$ python3 -q
>>> import numpy as np
>>> import numpy.linalg as la
>>> np.set_printoptions(precision=2, suppress=True, linewidth=100, legacy="1.25")
>>> rnd = lambda a: np.round(a, 2) + 0
>>> mat = np.loadtxt("x.csv", delimiter=",")
>>> mat
array([[4., 1., 0., 0., 0.],
       [0., 4., 1., 0., 0.],
       [0., 0., 4., 1., 0.],
       [0., 0., 0., 4., 1.],
       [0., 0., 0., 0., 4.]])
>>> np.trace(mat)
20.0
>>> np.allclose(mat @ mat.T, mat.T @ mat)
False
>>> rnd(np.sort(np.abs(la.eigvals(mat))))
array([4., 4., 4., 4., 4.])
>>> rnd(la.det(mat))
1024.0
>>> rnd(la.matrix_power(mat, 4))
array([[256., 256.,  96.,  16.,   1.],
       [  0., 256., 256.,  96.,  16.],
       [  0.,   0., 256., 256.,  96.],
       [  0.,   0.,   0., 256., 256.],
       [  0.,   0.,   0.,   0., 256.]])
>>> (mat + mat.T) / 2
array([[4. , 0.5, 0. , 0. , 0. ],
       [0.5, 4. , 0.5, 0. , 0. ],
       [0. , 0.5, 4. , 0.5, 0. ],
       [0. , 0. , 0.5, 4. , 0.5],
       [0. , 0. , 0. , 0.5, 4. ]])
>>> mat @ mat
array([[16.,  8.,  1.,  0.,  0.],
       [ 0., 16.,  8.,  1.,  0.],
       [ 0.,  0., 16.,  8.,  1.],
       [ 0.,  0.,  0., 16.,  8.],
       [ 0.,  0.,  0.,  0., 16.]])
>>> M = np.array([[-1, 1, -1, 0, 0, 2],
...     [-2, 1, -1, 0, 1, 2],
...     [0, 0, -1, -2, -1, 0],
...     [0, 2, 1, -1, 1, 2],
...     [-1, 0, 2, -1, 1, 1],
...     [-1, -2, 1, 1, 1, 1]])
>>> M
array([[-1,  1, -1,  0,  0,  2],
       [-2,  1, -1,  0,  1,  2],
       [ 0,  0, -1, -2, -1,  0],
       [ 0,  2,  1, -1,  1,  2],
       [-1,  0,  2, -1,  1,  1],
       [-1, -2,  1,  1,  1,  1]])
>>> Y = np.array([[0, 3, -2],
...     [3, 3, -1],
...     [-1, -2, 0],
...     [-1, 3, -2],
...     [3, -2, -3],
...     [3, -3, 1]])
>>> np.einsum("ik,kj->ji", M, Y)
array([[ 10,  13,   0,  15,   5,  -2],
       [ -4,  -9,  -2,  -7, -15, -13],
       [  3,   2,   7,  -1,   2,   0]])
>>> Y @ M
Traceback (most recent call last):
  File "<python-input-17>", line 1, in <module>
    Y @ M
    ~~^~~
ValueError: matmul: Input operand 1 has a mismatch in its core dimension 0, with gufunc signature (n?,k),(k,m?)->(n?,m?) (size 6 is different from 3)
>>> Y.T @ M.T
array([[ 10,  13,   0,  15,   5,  -2],
       [ -4,  -9,  -2,  -7, -15, -13],
       [  3,   2,   7,  -1,   2,   0]])
>>> la.matrix_rank(M @ Y)
3
